$ ipython --no-banner

In [1]: import numpy as np

In [2]: from numpy import linalg as LA

In [3]: np.set_printoptions(suppress=True, linewidth=100)

In [4]: E = np.array([[-3, -2, -1, 0, 1, 2, 3, 4],
   ...:     [5, 6, 7, 8, 9, 10, 11, 12],
   ...:     [13, 14, 15, 16, 17, 18, 19, 20],
   ...:     [21, 22, 23, 24, 25, 26, 27, 28],
   ...:     [29, 30, 31, 32, 33, 34, 35, 36],
   ...:     [37, 38, 39, 40, 41, 42, 43, 44],
   ...:     [45, 46, 47, 48, 49, 50, 51, 52],
   ...:     [53, 54, 55, 56, 57, 58, 59, 60]])

In [5]: r = LA.matrix_rank(E)

In [6]: r
Out[6]: np.int64(2)

In [7]: null = LA.svd(E)[2][r:].T

In [8]: [int(LA.matrix_rank(np.delete(E, i, axis=0))) for i in range(8)]
Out[8]: [2, 2, 2, 2, 2, 2, 2, 2]

In [9]: LA.matrix_rank(E.T @ E), LA.matrix_rank(E @ E.T)
Out[9]: (np.int64(2), np.int64(2))

In [10]: [int(LA.matrix_rank(E[:i])) for i in range(1, len(E) + 1)]
Out[10]: [1, 2, 2, 2, 2, 2, 2, 2]

In [11]: W0 = np.loadtxt("data.csv", delimiter=",")

In [12]: W0
Out[12]: 
array([[ 0.,  1.,  3., -4.,  1., -2.,  1., -2., -5.,  1.],
       [ 5., -1., -4.,  5., -3.,  1.,  3.,  1., -5., -2.],
       [ 4., -3.,  2., -4.,  5., -5.,  2., -1., -4., -2.],
       [-4.,  3., -3., -5.,  0.,  3.,  2.,  4.,  1., -3.],
       [-3.,  3.,  2.,  3., -5., -2., -5.,  3., -1.,  3.],
       [ 4.,  1.,  4.,  5.,  5.,  1.,  2., -4., -4., -1.],
       [ 0., -3.,  3., -3., -5.,  2.,  0., -4.,  2.,  4.],
       [ 5.,  2.,  5., -5., -3.,  4.,  3.,  0.,  5., -2.],
       [ 1.,  2., -5., -4., -3.,  2., -3., -4.,  3., -5.],
       [-1.,  2.,  5., -1.,  4.,  1., -4., -5.,  5., -5.],
       [-4.,  3.,  3., -4., -2.,  2., -1., -4.,  3.,  5.],
       [ 2., -4., -3., -1., -3., -3.,  5.,  0.,  4., -2.],
       [-3., -2.,  3., -5., -4., -2.,  1., -5., -1., -2.],
       [ 3.,  2., -4.,  0.,  0., -5., -2., -5., -4.,  1.]])

In [13]: rng = np.random.default_rng(7718)

In [14]: z = rng.permutation(10)

In [15]: B = W0[:, z] * rng.choice([-1, 1], 10)

In [16]: B
Out[16]: 
array([[ 1.,  1., -2., -0.,  5.,  1.,  4., -2., -3., -1.],
       [-3., -2.,  1., -5.,  5.,  3., -5.,  1.,  4.,  1.],
       [ 5., -2., -1., -4.,  4.,  2.,  4., -5., -2.,  3.],
       [ 0., -3.,  4.,  4., -1.,  2.,  5.,  3.,  3., -3.],
       [-5.,  3.,  3.,  3.,  1., -5., -3., -2., -2., -3.],
       [ 5., -1., -4., -4.,  4.,  2., -5.,  1., -4., -1.],
       [-5.,  4., -4., -0., -2.,  0.,  3.,  2., -3.,  3.],
       [-3., -2.,  0., -5., -5.,  3.,  5.,  4., -5., -2.],
       [-3., -5., -4., -1., -3., -3.,  4.,  2.,  5., -2.],
       [ 4., -5., -5.,  1., -5., -4.,  1.,  1., -5., -2.],
       [-2.,  5., -4.,  4., -3., -1.,  4.,  2., -3., -3.],
       [-3., -2.,  0., -2., -4.,  5.,  1., -3.,  3.,  4.],
       [-4., -2., -5.,  3.,  1.,  1.,  5., -2., -3.,  2.],
       [ 0.,  1., -5., -3.,  4., -2., -0., -5.,  4., -2.]])

In [17]: left, _, Vt = LA.svd(W0.T @ B)

In [18]: np.round(left @ Vt, 2) + 0
Out[18]: 
array([[ 0.,  0.,  0., -1.,  0.,  0.,  0.,  0.,  0.,  0.],
       [ 0.,  0.,  0.,  0.,  0.,  0.,  0.,  0.,  0., -1.],
       [ 0.,  0.,  0.,  0.,  0.,  0.,  0.,  0., -1.,  0.],
       [ 0.,  0.,  0.,  0.,  0.,  0., -1.,  0.,  0.,  0.],
       [ 1.,  0.,  0.,  0.,  0.,  0.,  0.,  0.,  0.,  0.],
       [ 0.,  0.,  0.,  0.,  0.,  0.,  0.,  1.,  0.,  0.],
       [ 0.,  0.,  0.,  0.,  0.,  1.,  0.,  0.,  0.,  0.],
       [ 0.,  0.,  1.,  0.,  0.,  0.,  0.,  0.,  0.,  0.],
       [ 0.,  0.,  0.,  0., -1.,  0.,  0.,  0.,  0.,  0.],
       [ 0.,  1.,  0.,  0.,  0.,  0.,  0.,  0.,  0.,  0.]])

In [19]: round(LA.norm(W0, 2), 2)
Out[19]: np.float64(19.47)

In [20]: round(LA.norm(W0[2], 1), 2), np.round(LA.norm(W0[2], np.inf), 2)
Out[20]: (np.float64(32.0), np.float64(5.0))

In [21]: B = W0 / np.sqrt((W0 ** 2).mean(axis=1, keepdims=True))

In [22]: LA.matrix_rank(W0 - W0.mean(axis=1, keepdims=True))
Out[22]: np.int64(9)

In [23]: np.round(LA.norm(B, axis=1), 2)
Out[23]: array([3.16, 3.16, 3.16, 3.16, 3.16, 3.16, 3.16, 3.16, 3.16, 3.16, 3.16, 3.16, 3.16, 3.16])

In [24]: P = W0 @ LA.solve(W0.T @ W0, W0.T)

In [25]: np.round(np.diag(P), 2)
Out[25]: array([0.4 , 0.63, 0.69, 0.69, 0.84, 0.69, 0.67, 0.93, 0.72, 0.72, 0.63, 0.85, 0.8 , 0.75])

In [26]: np.trace(P)
Out[26]: np.float64(10.0)

In [27]: np.round(P @ W0[:, 6], 2) + 0
Out[27]: array([ 1.,  3.,  2.,  2., -5.,  2.,  0.,  3., -3., -4., -1.,  5.,  1., -2.])

In [28]: F = np.minimum.outer(np.arange(1, 15), np.arange(1, 15)) * 2

In [29]: F
Out[29]: 
array([[ 2,  2,  2,  2,  2,  2,  2,  2,  2,  2,  2,  2,  2,  2],
       [ 2,  4,  4,  4,  4,  4,  4,  4,  4,  4,  4,  4,  4,  4],
       [ 2,  4,  6,  6,  6,  6,  6,  6,  6,  6,  6,  6,  6,  6],
       [ 2,  4,  6,  8,  8,  8,  8,  8,  8,  8,  8,  8,  8,  8],
       [ 2,  4,  6,  8, 10, 10, 10, 10, 10, 10, 10, 10, 10, 10],
       [ 2,  4,  6,  8, 10, 12, 12, 12, 12, 12, 12, 12, 12, 12],
       [ 2,  4,  6,  8, 10, 12, 14, 14, 14, 14, 14, 14, 14, 14],
       [ 2,  4,  6,  8, 10, 12, 14, 16, 16, 16, 16, 16, 16, 16],
       [ 2,  4,  6,  8, 10, 12, 14, 16, 18, 18, 18, 18, 18, 18],
       [ 2,  4,  6,  8, 10, 12, 14, 16, 18, 20, 20, 20, 20, 20],
       [ 2,  4,  6,  8, 10, 12, 14, 16, 18, 20, 22, 22, 22, 22],
       [ 2,  4,  6,  8, 10, 12, 14, 16, 18, 20, 22, 24, 24, 24],
       [ 2,  4,  6,  8, 10, 12, 14, 16, 18, 20, 22, 24, 26, 26],
       [ 2,  4,  6,  8, 10, 12, 14, 16, 18, 20, 22, 24, 26, 28]])

In [30]: vec = np.array([-2, 3, 1, -3, 1, 3, -3, 0, -1, 0, -2, -3, 1, -3])

In [31]: rhs = F @ vec

In [32]: rhs
Out[32]: array([ -16,  -28,  -46,  -66,  -80,  -96, -118, -134, -150, -164, -178, -188, -192, -198])

In [33]: np.round(LA.solve(F, rhs), 2)
Out[33]: array([-2.,  3.,  1., -3.,  1.,  3., -3.,  0., -1.,  0., -2., -3.,  1., -3.])

In [34]: np.round(LA.solve(F, F[:, 7]), 2)
Out[34]: array([0., 0., 0., 0., 0., 0., 0., 1., 0., 0., 0., 0., 0., 0.])
